>>> import numpy as np
>>> np.set_printoptions(suppress=True, linewidth=120)
>>> rng = np.random.default_rng(2218)
>>> m1 = (rng.random((7, 7)) < 0.3) + np.eye(7)
>>> m1 /= m1.sum(axis=1, keepdims=True)
>>> m1.round(2)
array([[0.67, 0.33, 0.  , 0.  , 0.  , 0.  , 0.  ],
       [0.  , 0.4 , 0.  , 0.2 , 0.2 , 0.  , 0.2 ],
       [0.33, 0.  , 0.67, 0.  , 0.  , 0.  , 0.  ],
       [0.  , 0.  , 0.2 , 0.4 , 0.2 , 0.  , 0.2 ],
       [0.2 , 0.  , 0.2 , 0.2 , 0.2 , 0.  , 0.2 ],
       [0.  , 0.  , 0.  , 0.  , 0.  , 0.67, 0.33],
       [0.  , 0.33, 0.  , 0.  , 0.  , 0.  , 0.67]])
>>> # a transition matrix
>>> def softmax(z):
...     e = np.exp(z - z.max(axis=-1, keepdims=True))
...     return e / e.sum(axis=-1, keepdims=True)
... 
>>> np.round(softmax(m1[4] + -2), 2)
array([0.15, 0.12, 0.15, 0.15, 0.15, 0.12, 0.15])
>>> print(np.round(softmax(10 * m1[4]), 2))
[0.19 0.03 0.19 0.19 0.19 0.03 0.19]
>>> np.round(softmax(m1[4]), 2)
array([0.15, 0.12, 0.15, 0.15, 0.15, 0.12, 0.15])
>>> np.round(softmax(m1).sum(axis=1), 2)
array([1., 1., 1., 1., 1., 1., 1.])
>>> scores = m1 @ m1.T / np.sqrt(7)
>>> np.round(softmax(scores + np.triu(np.full(scores.shape, -np.inf), 1)), 2)
array([[1.  , 0.  , 0.  , 0.  , 0.  , 0.  , 0.  ],
       [0.49, 0.51, 0.  , 0.  , 0.  , 0.  , 0.  ],
       [0.33, 0.3 , 0.37, 0.  , 0.  , 0.  , 0.  ],
       [0.24, 0.25, 0.25, 0.26, 0.  , 0.  , 0.  ],
       [0.2 , 0.2 , 0.2 , 0.2 , 0.2 , 0.  , 0.  ],
       [0.16, 0.16, 0.16, 0.16, 0.16, 0.2 , 0.  ],
       [0.14, 0.15, 0.13, 0.14, 0.14, 0.14, 0.16]])
>>> np.round(softmax(scores)[4] @ m1, 2)
array([0.17, 0.15, 0.16, 0.12, 0.09, 0.09, 0.23])
>>> softmax(scores).round(6).argmax(axis=1)
array([0, 1, 2, 3, 2, 5, 6])
>>> B = m1 / np.sqrt((m1 ** 2).mean(axis=1, keepdims=True))
>>> print(np.round(m1 - m1.mean(axis=1, keepdims=True), 2))
[[ 0.52  0.19 -0.14 -0.14 -0.14 -0.14 -0.14]
 [-0.14  0.26 -0.14  0.06  0.06 -0.14  0.06]
 [ 0.19 -0.14  0.52 -0.14 -0.14 -0.14 -0.14]
 [-0.14 -0.14  0.06  0.26  0.06 -0.14  0.06]
 [ 0.06 -0.14  0.06  0.06  0.06 -0.14  0.06]
 [-0.14 -0.14 -0.14 -0.14 -0.14  0.52  0.19]
 [-0.14  0.19 -0.14 -0.14 -0.14 -0.14  0.52]]
>>> np.round(np.linalg.norm(B, axis=1), 2)
array([2.65, 2.65, 2.65, 2.65, 2.65, 2.65, 2.65])
>>> print(m1 @ np.ones(7))
[1. 1. 1. 1. 1. 1. 1.]
>>> print(np.round(np.linalg.matrix_power(m1, 2), 2))
[[0.44 0.36 0.   0.07 0.07 0.   0.07]
 [0.04 0.23 0.08 0.2  0.16 0.   0.29]
 [0.44 0.11 0.44 0.   0.   0.   0.  ]
 [0.11 0.07 0.25 0.2  0.12 0.   0.25]
 [0.24 0.13 0.21 0.12 0.08 0.   0.21]
 [0.   0.11 0.   0.   0.   0.44 0.44]
 [0.   0.36 0.   0.07 0.07 0.   0.51]]
>>> m1.sum(axis=1)
array([1., 1., 1., 1., 1., 1., 1.])
>>> np.round(np.sort(np.abs(np.linalg.eigvals(m1)))[::-1], 2)
array([1.  , 0.67, 0.67, 0.49, 0.49, 0.32, 0.11])
>>> np.round(np.linalg.matrix_power(m1, 100), 2) + 0
array([[0.17, 0.24, 0.12, 0.11, 0.09, 0.  , 0.27],
       [0.17, 0.24, 0.12, 0.11, 0.09, 0.  , 0.27],
       [0.17, 0.24, 0.12, 0.11, 0.09, 0.  , 0.27],
       [0.17, 0.24, 0.12, 0.11, 0.09, 0.  , 0.27],
       [0.17, 0.24, 0.12, 0.11, 0.09, 0.  , 0.27],
       [0.17, 0.24, 0.12, 0.11, 0.09, 0.  , 0.27],
       [0.17, 0.24, 0.12, 0.11, 0.09, 0.  , 0.27]])
>>> pr = np.eye(7)[1]
>>> for _ in range(3):
...     pr = pr @ m1
...     print(pr.round(2))
... 
[0.  0.4 0.  0.2 0.2 0.  0.2]
[0.04 0.23 0.08 0.2  0.16 0.   0.29]
[0.09 0.2  0.13 0.16 0.12 0.   0.31]
>>> labels = rng.permutation(7)
>>> B = m1[:, labels] * rng.choice([-1, 1], 7)
>>> print(B.round(2))
[[-0.    0.   -0.    0.    0.   -0.67  0.33]
 [-0.    0.2  -0.2   0.    0.2  -0.    0.4 ]
 [-0.    0.   -0.    0.67  0.   -0.33  0.  ]
 [-0.    0.2  -0.2   0.2   0.4  -0.    0.  ]
 [-0.    0.2  -0.2   0.2   0.2  -0.2   0.  ]
 [-0.67  0.33 -0.    0.    0.   -0.    0.  ]
 [-0.    0.67 -0.    0.    0.   -0.    0.33]]
>>> U, _, Vt = np.linalg.svd(m1.T @ B)
>>> np.round(np.linalg.lstsq(m1, B)[0], 2) + 0
array([[ 0.,  0.,  0.,  0.,  0., -1.,  0.],
       [ 0.,  0.,  0.,  0.,  0.,  0.,  1.],
       [ 0.,  0.,  0.,  1.,  0.,  0.,  0.],
       [ 0.,  0.,  0.,  0.,  1.,  0.,  0.],
       [ 0.,  0., -1.,  0.,  0.,  0.,  0.],
       [-1.,  0.,  0.,  0.,  0.,  0.,  0.],
       [ 0.,  1.,  0.,  0.,  0.,  0.,  0.]])
>>> U, sigma = np.linalg.svd(m1)
Traceback (most recent call last):
  File "<python-input-31>", line 1, in <module>
    U, sigma = np.linalg.svd(m1)
    ^^^^^^^^
ValueError: too many values to unpack (expected 2)
>>> U, sigma, Vt = np.linalg.svd(m1, full_matrices=False)
>>> sigma.round(2)
array([1.06, 0.87, 0.67, 0.63, 0.43, 0.24, 0.09])
>>> np.round(np.sqrt((sigma ** 2).sum()), 2), np.round(np.linalg.norm(m1), 2)
(np.float64(1.73), np.float64(1.73))
>>> np.round(np.abs(Vt[0]), 2)
array([0.42, 0.42, 0.34, 0.25, 0.19, 0.2 , 0.62])
>>> (sigma > 1e-8).sum()
np.int64(7)
>>> np.round(sigma / sigma[0], 2)
array([1.  , 0.82, 0.63, 0.6 , 0.4 , 0.23, 0.08])
>>> print(np.round(U.T @ m1 @ Vt.T, 2) + 0)
[[1.06 0.   0.   0.   0.   0.   0.  ]
 [0.   0.87 0.   0.   0.   0.   0.  ]
 [0.   0.   0.67 0.   0.   0.   0.  ]
 [0.   0.   0.   0.63 0.   0.   0.  ]
 [0.   0.   0.   0.   0.43 0.   0.  ]
 [0.   0.   0.   0.   0.   0.24 0.  ]
 [0.   0.   0.   0.   0.   0.   0.09]]
>>> np.allclose(U * sigma @ Vt, m1)
True
